% ipython --no-banner

In [1]: import numpy as np

In [2]: from numpy import linalg as LA

In [3]: np.set_printoptions(precision=2, suppress=True, linewidth=200, floatmode="fixed")

In [4]: tidy = lambda a: np.round(a, 2) + 0

In [5]: E = np.loadtxt("m.csv", delimiter=",")

In [6]: E
Out[6]: 
array([[-2.10,  0.30, -1.50, -1.00],
       [ 4.50, -1.50,  3.90, -0.30],
       [ 0.00, -0.30,  0.70, -1.10],
       [-0.90,  1.90,  0.70,  0.50],
       [-0.10,  0.00, -0.60,  0.50],
       [ 1.90, -1.20,  0.80,  2.10],
       [-1.50, -1.70,  0.80,  0.70],
       [-0.10,  1.40, -2.20,  1.20],
       [-1.30,  1.00, -0.30,  1.90],
       [ 0.10,  0.50, -1.80, -0.40],
       [ 1.10, -0.70, -0.60, -2.00],
       [-1.20, -0.70, -1.40, -1.30],
       [ 1.30,  0.30, -1.00, -0.80],
       [-0.20,  0.30, -1.60, -0.90],
       [-0.70,  1.50, -0.10,  0.30],
       [-0.20, -1.00,  0.90,  0.60],
       [-0.60,  0.80,  1.60, -0.50],
       [-0.30,  1.00,  0.30,  0.10],
       [-1.20,  1.10, -1.10, -0.30],
       [ 1.20,  0.50, -0.50,  0.50],
       [-0.20,  1.40,  0.10,  0.40],
       [-1.30, -0.90,  0.00,  0.60],
       [ 0.40, -0.50, -0.50, -0.10],
       [ 1.70, -2.70,  1.20,  0.70],
       [-1.60, -0.20,  0.60, -0.10],
       [ 0.00,  0.80, -0.10, -2.60],
       [ 2.20,  0.70, -1.60, -1.10],
       [ 0.60,  0.10, -0.70, -0.30],
       [ 1.90,  0.90,  1.30, -0.50],
       [ 1.40,  0.00, -0.10, -1.00],
       [-0.50,  1.00,  0.80, -0.90]])

In [7]: cov = E.T @ E

In [8]: np.allclose(cov, cov.T)
Out[8]: True

In [9]: tidy(LA.svd(E, compute_uv=False) ** 2)
Out[9]: array([81.25, 41.53, 25.33, 24.70])

In [10]: K = np.load("arr.npy")

In [11]: K
Out[11]: 
array([[-0.50,  0.91,  4.64,  5.98,  0.60,  3.84, -3.68,  4.45,  2.89],
       [ 0.21, -3.01,  1.00,  2.38, -1.20,  1.58,  1.60,  3.42, -1.41],
       [ 0.42, -3.82, -0.41,  0.80, -1.60,  0.65,  3.06,  2.49, -2.62],
       [ 0.30,  2.08, -5.70, -8.37,  0.57, -5.42,  2.10, -7.81, -1.51],
       [-0.58,  4.60,  1.79,  0.79,  2.02,  0.40, -4.60, -1.59,  3.81],
       [ 0.40, -1.57, -2.78, -3.19, -0.78, -2.01,  3.00, -1.80, -2.39],
       [ 0.70, -3.86, -3.70, -3.58, -1.81, -2.24,  5.29, -1.00, -4.30],
       [ 0.07,  2.89, -4.32, -6.78,  1.01, -4.39,  0.55, -6.94, -0.29],
       [ 0.41, -1.60, -2.82, -3.19, -0.78, -2.03,  3.01, -1.76, -2.40],
       [-0.60,  4.61,  1.77,  0.78,  2.01,  0.39, -4.62, -1.61,  3.82],
       [ 0.41,  0.60, -5.23, -7.18, -0.01, -4.58,  2.90, -6.08, -2.22],
       [ 0.62, -2.39, -4.22, -4.80, -1.20, -2.98,  4.48, -2.72, -3.58],
       [ 0.50, -3.09, -2.31, -1.99, -1.42, -1.20,  3.81, -0.10, -3.12],
       [ 0.34,  2.09, -5.70, -8.40,  0.60, -5.39,  2.11, -7.81, -1.49],
       [-0.05, -2.22,  2.40,  4.01, -0.80,  2.61,  0.10,  4.32, -0.20],
       [-0.22,  0.80,  1.41,  1.60,  0.39,  0.99, -1.52,  0.88,  1.21],
       [-0.21, -1.42,  3.83,  5.58, -0.42,  3.62, -1.40,  5.22,  1.00],
       [-0.48,  5.31, -0.10, -1.96,  2.20, -1.42, -3.89, -4.22,  3.26],
       [ 0.71, -6.10, -1.32,  0.46, -2.58,  0.38,  5.43,  3.27, -4.51],
       [-0.16,  0.80,  1.41,  1.62,  0.40,  1.02, -1.50,  0.88,  1.23],
       [-0.30,  2.33,  0.89,  0.42,  1.01,  0.16, -2.31, -0.83,  1.93],
       [-0.74,  6.08,  1.27, -0.39,  2.58, -0.37, -5.39, -3.31,  4.53]])

In [12]: vec = np.array([-2, 0, 2, -1, -2, 2, 1, -1, -2])

In [13]: target = K @ vec

In [14]: tidy(LA.solve(K.T @ K, K.T @ target))
Out[14]: array([-2.00,  0.00,  2.00, -1.00, -2.00,  2.00,  1.00, -1.00, -2.00])

In [15]: rng = np.random.default_rng(260835)

In [16]: target = target + 0.02 * rng.normal(size=22)

In [17]: tidy(target)
Out[17]: array([ -3.13,   5.77,   7.87,  -2.70,  -9.94,   3.92,   8.78,  -4.72,   3.77,  -9.94,   0.19,   5.93,   6.96,  -2.71,   3.91,  -1.95,   1.96, -10.70,  12.57,  -2.08,  -5.04, -12.62])

In [18]: c, *_ = LA.lstsq(K, target)

In [19]: c.round()
Out[19]: array([-2.00, -0.00,  2.00, -1.00, -2.00,  2.00,  1.00, -1.00, -2.00])

In [20]: tidy(K.T @ (target - K @ c))
Out[20]: array([0.00, 0.00, 0.00, 0.00, 0.00, 0.00, 0.00, 0.00, 0.00])

In [21]: dist = LA.norm(K[:, None] - K[None], axis=-1)

In [22]: (dist + 1e9 * np.eye(22)).round(6).argmin(axis=1)
Out[22]: array([16,  2,  1, 13,  9,  8, 11, 13,  5,  4,  3,  6,  8,  3, 16, 19, 14, 21,  2, 15, 15,  9])

In [23]: dist[5].round(6).argsort(kind="stable")[:4]
Out[23]: array([ 5,  8, 12, 11])

In [24]: tidy(dist[:5, :5])
Out[24]: 
array([[ 0.00,  9.89, 13.05, 24.57, 10.04],
       [ 9.89,  0.00,  3.27, 19.10, 12.82],
       [13.05,  3.27,  0.00, 17.22, 14.37],
       [24.57, 19.10, 17.22,  0.00, 17.18],
       [10.04, 12.82, 14.37, 17.18,  0.00]])

In [25]: idx = K[:, 6] > np.median(K[:, 6])

In [26]: r0 = K[idx].mean(axis=0) - K[~idx].mean(axis=0)

In [27]: ((K - K.mean(axis=0)) @ r0 > 0).astype(int)
Out[27]: array([0, 0, 1, 1, 0, 1, 1, 1, 1, 0, 1, 1, 1, 1, 0, 0, 0, 0, 1, 0, 0, 0])

In [28]: tidy(r0)
Out[28]: array([ 0.80, -4.12, -4.38, -4.43, -1.93, -2.74,  5.91, -1.56, -4.79])

In [29]: tidy((((K - K.mean(axis=0)) @ r0 > 0) == idx).mean())
Out[29]: np.float64(0.91)

In [30]: A = np.arange(72).reshape(9, 8) + 4

In [31]: A
Out[31]: 
array([[ 4,  5,  6,  7,  8,  9, 10, 11],
       [12, 13, 14, 15, 16, 17, 18, 19],
       [20, 21, 22, 23, 24, 25, 26, 27],
       [28, 29, 30, 31, 32, 33, 34, 35],
       [36, 37, 38, 39, 40, 41, 42, 43],
       [44, 45, 46, 47, 48, 49, 50, 51],
       [52, 53, 54, 55, 56, 57, 58, 59],
       [60, 61, 62, 63, 64, 65, 66, 67],
       [68, 69, 70, 71, 72, 73, 74, 75]])

In [32]: rank = LA.matrix_rank(A)

In [33]: rank
Out[33]: np.int64(2)

In [34]: ns = LA.svd(A)[2][rank:].T

In [35]: LA.matrix_rank(A.T @ A), LA.matrix_rank(A @ A.T)
Out[35]: (np.int64(2), np.int64(2))

In [36]: [int(LA.matrix_rank(A[:, :j + 1])) for j in range(8)]
Out[36]: [1, 2, 2, 2, 2, 2, 2, 2]

In [37]: tidy(ns @ ns.T)
Out[37]: 
array([[ 0.58, -0.33, -0.25, -0.17, -0.08,  0.00,  0.08,  0.17],
       [-0.33,  0.73, -0.21, -0.15, -0.10, -0.04,  0.02,  0.08],
       [-0.25, -0.21,  0.82, -0.14, -0.11, -0.07, -0.04,  0.00],
       [-0.17, -0.15, -0.14,  0.87, -0.12, -0.11, -0.10, -0.08],
       [-0.08, -0.10, -0.11, -0.12,  0.87, -0.14, -0.15, -0.17],
       [ 0.00, -0.04, -0.07, -0.11, -0.14,  0.82, -0.21, -0.25],
       [ 0.08,  0.02, -0.04, -0.10, -0.15, -0.21,  0.73, -0.33],
       [ 0.17,  0.08,  0.00, -0.08, -0.17, -0.25, -0.33,  0.58]])

In [38]: np.allclose(A @ ns, 0)
Out[38]: True
